In [1]: import numpy as np

In [2]: np.set_printoptions(suppress=True, linewidth=160)

In [3]: F = np.loadtxt("dump.csv", delimiter=",")

In [4]: F
Out[4]: 
array([[ 0.,  6.,  6.],
       [ 0.,  6.,  4.],
       [ 0.,  6.,  6.],
       [ 0.,  0.,  0.],
       [ 0.,  6.,  4.],
       [ 0.,  0.,  0.],
       [ 0.,  0.,  0.],
       [ 2.,  4.,  1.],
       [ 2., 10.,  7.],
       [ 2., 16., 11.],
       [ 2.,  4.,  1.],
       [ 2., 10.,  5.],
       [ 2.,  4.,  1.]])

In [5]: cen = F - F.mean(axis=0)

In [6]: vecs = np.linalg.svd(cen)[2][:1]

In [7]: Y = cen - cen @ vecs.T @ vecs

In [8]: np.round((cen @ vecs.T).std(axis=0), 2)
Out[8]: array([5.39])

In [9]: np.round(np.diag(vecs.T @ vecs), 2)
Out[9]: array([0.01, 0.65, 0.34])

In [10]: np.round(Y.std(axis=0), 2)
Out[10]: array([0.9 , 0.53, 0.83])

In [11]: cov = np.cov(F, rowvar=False)

In [12]: cov.round(2)
Out[12]: 
array([[ 1.08,  2.46,  0.79],
       [ 2.46, 20.77, 14.44],
       [ 0.79, 14.44, 11.6 ]])

In [13]: np.argwhere(np.triu(np.abs(np.corrcoef(F.T)) > 0.8, 1))
Out[13]: array([[1, 2]])

In [14]: np.round(np.linalg.eigvalsh(cov)[::-1], 2)
Out[14]: array([31.53,  1.77,  0.15])

In [15]: np.round(np.corrcoef(F.T), 2)
Out[15]: 
array([[1.  , 0.52, 0.22],
       [0.52, 1.  , 0.93],
       [0.22, 0.93, 1.  ]])

In [16]: np.round(np.polyfit(F[:, 2], F[:, 1], 1), 2)
Out[16]: array([1.24, 1.14])

In [17]: cov.shape
Out[17]: (3, 3)

In [18]: d = np.linalg.norm(F[:, None] - F[None], axis=-1)

In [19]: d[:5, :5].round(2)
Out[19]: 
array([[0.  , 2.  , 0.  , 8.49, 2.  ],
       [2.  , 0.  , 2.  , 7.21, 0.  ],
       [0.  , 2.  , 0.  , 8.49, 2.  ],
       [8.49, 7.21, 8.49, 0.  , 7.21],
       [2.  , 0.  , 2.  , 7.21, 0.  ]])

In [20]: d.shape
Out[20]: (13, 13)

In [21]: d[10].round(2)
Out[21]: array([ 5.74,  4.12,  5.74,  4.58,  4.12,  4.58,  4.58,  0.  ,  8.49, 15.62,  0.  ,  7.21,  0.  ])

In [22]: np.linalg.matrix_rank(d ** 2)
Out[22]: np.int64(5)

In [23]: np.round(np.linalg.norm(F - F.mean(axis=0), axis=1), 2)
Out[23]: array([ 2.67,  1.13,  2.67,  6.64,  1.13,  6.64,  6.64,  3.16,  5.75, 12.89,  3.16,  4.82,  3.16])

In [24]: Z = F[[7, 3]].astype(float)

In [25]: for _ in range(7):
    ...:     lab = np.linalg.norm(F[:, None] - Z, axis=-1).argmin(axis=1)
    ...:     Z = np.array([F[lab == j].mean(axis=0) for j in range(2)])
    ...: 

In [26]: lab
Out[26]: array([0, 0, 0, 1, 0, 1, 1, 1, 0, 0, 1, 0, 1])

In [27]: np.round(Z[1] - Z[0], 2)
Out[27]: array([ 0.14, -6.57, -5.64])

In [28]: Z.round(2)
Out[28]: 
array([[0.86, 8.57, 6.14],
       [1.  , 2.  , 0.5 ]])
